% python3 -q
>>> import numpy as np
>>> import numpy.linalg as la
>>> np.set_printoptions(precision=2, suppress=True, linewidth=120, sign=" ")
>>> arr = np.loadtxt("layer6.csv", delimiter=",")
>>> arr
array([[ 1.23,  1.79, -1.19,  4.51, -1.77, -7.54,  2.4 , -0.62],
       [ 0.8 ,  1.21, -0.78,  3.01, -1.22, -4.99,  1.58, -0.4 ],
       [-0.56,  2.4 ,  1.2 , -1.8 ,  1.4 , -1.  , -0.4 , -1.2 ],
       [ 0.38,  0.58, -0.41,  1.49, -0.59, -2.49,  0.8 , -0.18],
       [ 0.4 ,  0.58, -0.37,  1.48, -0.6 , -2.5 ,  0.8 , -0.16],
       [ 0.78,  1.21, -0.83,  3.01, -1.19, -4.98,  1.62, -0.42],
       [ 0.18,  3.59,  0.37,  1.24,  0.18, -6.02,  1.23, -1.61],
       [ 0.95,  3.  , -0.59,  3.63, -1.09, -7.98,  2.19, -1.22],
       [ 0.39,  0.58, -0.41,  1.52, -0.58, -2.51,  0.79, -0.2 ],
       [ 0.19,  3.6 ,  0.43,  1.18,  0.22, -5.98,  1.2 , -1.64],
       [ 0.18,  3.65,  0.39,  1.17,  0.18, -6.  ,  1.18, -1.6 ],
       [-0.12,  4.79,  1.  ,  0.3 ,  0.88, -6.51,  1.01, -2.22],
       [ 0.6 ,  4.22,  0.  ,  2.69, -0.4 , -8.52,  2.  , -1.8 ],
       [ 1.24,  1.8 , -1.21,  4.49, -1.79, -7.49,  2.36, -0.61],
       [ 0.31,  5.41,  0.63,  1.79,  0.25, -8.98,  1.82, -2.41],
       [-0.1 ,  4.79,  1.04,  0.3 ,  0.92, -6.5 ,  1.03, -2.21],
       [ 0.9 ,  3.  , -0.57,  3.6 , -1.09, -8.  ,  2.21, -1.18],
       [-0.49,  4.22,  1.41, -1.22,  1.5 , -4.01,  0.15, -2.01],
       [ 0.26,  5.44,  0.62,  1.83,  0.31, -8.97,  1.81, -2.4 ],
       [ 1.22,  1.81, -1.19,  4.51, -1.81, -7.53,  2.4 , -0.62],
       [-0.61,  2.41,  1.17, -1.81,  1.4 , -1.02, -0.37, -1.21],
       [ 0.5 ,  2.41, -0.2 ,  2.1 , -0.52, -5.47,  1.38, -0.98],
       [ 0.94,  2.99, -0.57,  3.6 , -1.12, -7.99,  2.2 , -1.21],
       [-0.09,  4.8 ,  0.99,  0.27,  0.91, -6.5 ,  1.01, -2.22],
       [ 0.9 ,  3.  , -0.63,  3.64, -1.11, -8.01,  2.21, -1.23],
       [ 0.1 ,  1.78,  0.21,  0.6 ,  0.1 , -3.  ,  0.57, -0.8 ],
       [ 0.23,  3.59,  0.43,  1.22,  0.19, -6.  ,  1.2 , -1.62],
       [ 0.62,  4.19,  0.01,  2.71, -0.43, -8.48,  1.98, -1.8 ],
       [-0.33,  1.19,  0.62, -0.92,  0.73, -0.46, -0.18, -0.59],
       [-0.9 ,  3.6 ,  1.81, -2.71,  2.1 , -1.48, -0.6 , -1.78],
       [ 0.01, -0.02,  0.04, -0.01,  0.01,  0.02,  0.02, -0.01],
       [-0.15,  4.82,  1.  ,  0.31,  0.93, -6.52,  1.01, -2.2 ],
       [ 0.9 ,  3.02, -0.58,  3.61, -1.1 , -8.04,  2.2 , -1.18],
       [ 0.53,  2.4 , -0.2 ,  2.09, -0.51, -5.49,  1.4 , -0.98],
       [-0.02,  0.01,  0.01,  0.01,  0.01,  0.04,  0.04,  0.  ],
       [-0.1 ,  4.79,  1.  ,  0.31,  0.94, -6.48,  0.98, -2.23],
       [-0.02,  0.01,  0.  ,  0.01, -0.01, -0.01,  0.01, -0.01],
       [ 0.36,  0.58, -0.4 ,  1.52, -0.58, -2.48,  0.75, -0.23]])
>>> G = np.cov(arr, rowvar=False)
>>> np.round(la.eigvalsh(G)[::-1], 2) + 0
array([ 12.34,   5.19,   0.  ,   0.  ,   0.  ,   0.  ,   0.  ,   0.  ])
>>> np.argsort(-arr.std(axis=0).round(6), kind="stable")
array([ 5,  3,  1,  4,  6,  2,  7,  0])
